% python3 -q
>>> import numpy as np
>>> np.set_printoptions(suppress=True, linewidth=160)
>>> def rd(a):
...     return np.round(a, 3) + 0
... 
>>> W0 = np.array([[1.1, -0.5, -0.6, 0.3, 0.2],
...     [-1.2, -1.4, -0.4, 1.4, 0.8],
...     [1.1, -0.8, 0.2, -2.4, 1.6],
...     [-0.5, -0.8, -1.1, 0.7, 1.2],
...     [-0.1, -0.1, -0.1, -0.5, 0.3]])
>>> W0
array([[ 1.1, -0.5, -0.6,  0.3,  0.2],
       [-1.2, -1.4, -0.4,  1.4,  0.8],
       [ 1.1, -0.8,  0.2, -2.4,  1.6],
       [-0.5, -0.8, -1.1,  0.7,  1.2],
       [-0.1, -0.1, -0.1, -0.5,  0.3]])
>>> def softmax(z):
...     e = np.exp(z - z.max(axis=-1, keepdims=True))
...     return e / e.sum(axis=-1, keepdims=True)
... 
>>> rd(softmax(W0[2]))
array([0.309, 0.046, 0.126, 0.009, 0.51 ])
>>> scores = W0 @ W0.T / np.sqrt(5)
>>> rd(softmax(scores)[2] @ W0)
array([ 1.051, -0.783,  0.165, -2.272,  1.544])
>>> Q, Rm = np.linalg.qr(W0)
>>> rd(Q.T @ Q)
array([[1., 0., 0., 0., 0.],
       [0., 1., 0., 0., 0.],
       [0., 0., 1., 0., 0.],
       [0., 0., 0., 1., 0.],
       [0., 0., 0., 0., 1.]])
>>> Q.shape, Rm.shape
((5, 5), (5, 5))
>>> rd(np.trace(Q @ Q.T))
np.float64(5.0)
>>> A2 = np.array([[6, -2], [4, -4], [1, 9], [-2, 3], [-2, 7]])
>>> rd(np.einsum("ik,kj->ji", W0, A2))
array([[  3. , -17.6,   5.2, -11.1,  -0.7],
       [ -3.3,  14.2,   6.8,   4.8,   0.3]])
>>> np.linalg.matrix_rank(np.vstack([W0, A2.T]))
np.int64(5)
>>> rd(A2.T @ W0.T)
array([[  3. , -17.6,   5.2, -11.1,  -0.7],
       [ -3.3,  14.2,   6.8,   4.8,   0.3]])
>>> rd(np.einsum("ik,kj->ij", W0, A2))
array([[  3. ,  -3.3],
       [-17.6,  14.2],
       [  5.2,   6.8],
       [-11.1,   4.8],
       [ -0.7,   0.3]])
>>> np.linalg.matrix_rank(W0 @ A2)
np.int64(2)
>>> rd(np.einsum("ij,ij->i", W0, W0))
array([ 1.95,  6.16, 10.21,  4.03,  0.37])
>>> rd(np.einsum("ij->j", W0))
array([ 0.4, -3.6, -2. , -0.5,  4.1])
>>> np.vstack([W0, A2.T]).shape
(7, 5)
>>> arr = np.loadtxt("m.csv", delimiter=",")
>>> arr
array([[ 2.096, -2.108,  2.039,  2.161,  2.014],
       [ 2.176, -1.975,  2.009,  1.986,  1.872],
       [ 2.063, -1.836,  1.973,  2.027,  2.111],
       [ 0.113,  0.833,  1.028,  1.837, -2.038],
       [ 0.076,  0.942,  1.049,  1.96 , -1.76 ],
       [-0.217,  1.104,  0.886,  2.087, -2.11 ],
       [-1.885,  0.931, -0.945, -2.148,  0.913],
       [-2.227,  0.988, -0.928, -2.025,  1.236],
       [-2.042,  1.047, -1.092, -2.043,  1.058]])
>>> x0 = np.array([2, 1, 0, 1, 1])
>>> rhs = arr @ x0
>>> rd(np.linalg.pinv(arr) @ arr)
array([[1., 0., 0., 0., 0.],
       [0., 1., 0., 0., 0.],
       [0., 0., 1., 0., 0.],
       [0., 0., 0., 1., 0.],
       [0., 0., 0., 0., 1.]])
>>> rng = np.random.default_rng(325)
>>> rhs = rhs + 0.1 * rng.normal(size=9)
>>> rd(rhs)
array([ 6.185,  6.229,  6.46 ,  0.878,  1.347,  0.471, -3.795, -4.242, -4.218])
>>> b, *_ = np.linalg.lstsq(arr, rhs)
>>> rd(arr.T @ (rhs - arr @ b))
array([0., 0., 0., 0., 0.])
>>> [round(float(np.linalg.norm(np.linalg.solve(arr.T @ arr + lam * np.eye(5), arr.T @ rhs))), 2) for lam in (0, 1, 10, 100)]
[2.84, 1.42, 1.28, 0.65]
>>> rd(arr[4] @ arr[7])
np.float64(-6.356)
>>> rd(np.linalg.norm(arr[4], 1)), rd(np.linalg.norm(arr[4], np.inf))
(np.float64(5.787), np.float64(1.96))
>>> rd(np.linalg.norm(arr[4] - arr[7]))
np.float64(5.837)
>>> rd(np.linalg.norm(arr, "nuc"))
np.float64(17.871)
>>> rd(np.linalg.norm(arr, 2))
np.float64(9.193)
>>> A2 = np.c_[arr[:, :1] @ np.array([[5]]), np.array([0, 1, 2, -1, 3, 2, -3, 2, 2])]
>>> rd(A2)
array([[ 10.48 ,   0.   ],
       [ 10.88 ,   1.   ],
       [ 10.315,   2.   ],
       [  0.565,  -1.   ],
       [  0.38 ,   3.   ],
       [ -1.085,   2.   ],
       [ -9.425,  -3.   ],
       [-11.135,   2.   ],
       [-10.21 ,   2.   ]])
>>> np.linalg.matrix_rank(A2)
np.int64(2)
>>> rd(np.linalg.lstsq(arr, A2[:, 0])[0])
array([5., 0., 0., 0., 0.])
>>> A2 = arr / np.linalg.norm(arr, axis=1, keepdims=True)
>>> G = A2 @ A2.T
>>> (G - 2 * np.eye(9)).round(6).argmax(axis=1)
array([1, 0, 0, 4, 3, 4, 8, 8, 6])
>>> rd(G[4])
array([ 0.072,  0.075,  0.056,  0.994,  1.   ,  0.991, -0.62 , -0.603, -0.603])
>>> rd(np.degrees(np.arccos(np.clip(G[4, 1], -1, 1))))
np.float64(85.678)
>>> U, s, vt = np.linalg.svd(arr, full_matrices=False)
>>> rd(s / s[0])
array([1.   , 0.66 , 0.23 , 0.031, 0.023])
>>> rd(s)
array([9.193, 6.07 , 2.112, 0.287, 0.209])
>>> U.shape, s.shape, vt.shape
((9, 5), (5,), (5, 5))
>>> rd(vt @ vt.T)
array([[1., 0., 0., 0., 0.],
       [0., 1., 0., 0., 0.],
       [0., 0., 1., 0., 0.],
       [0., 0., 0., 1., 0.],
       [0., 0., 0., 0., 1.]])
>>> rd(U.T @ U)
array([[1., 0., 0., 0., 0.],
       [0., 1., 0., 0., 0.],
       [0., 0., 1., 0., 0.],
       [0., 0., 0., 1., 0.],
       [0., 0., 0., 0., 1.]])
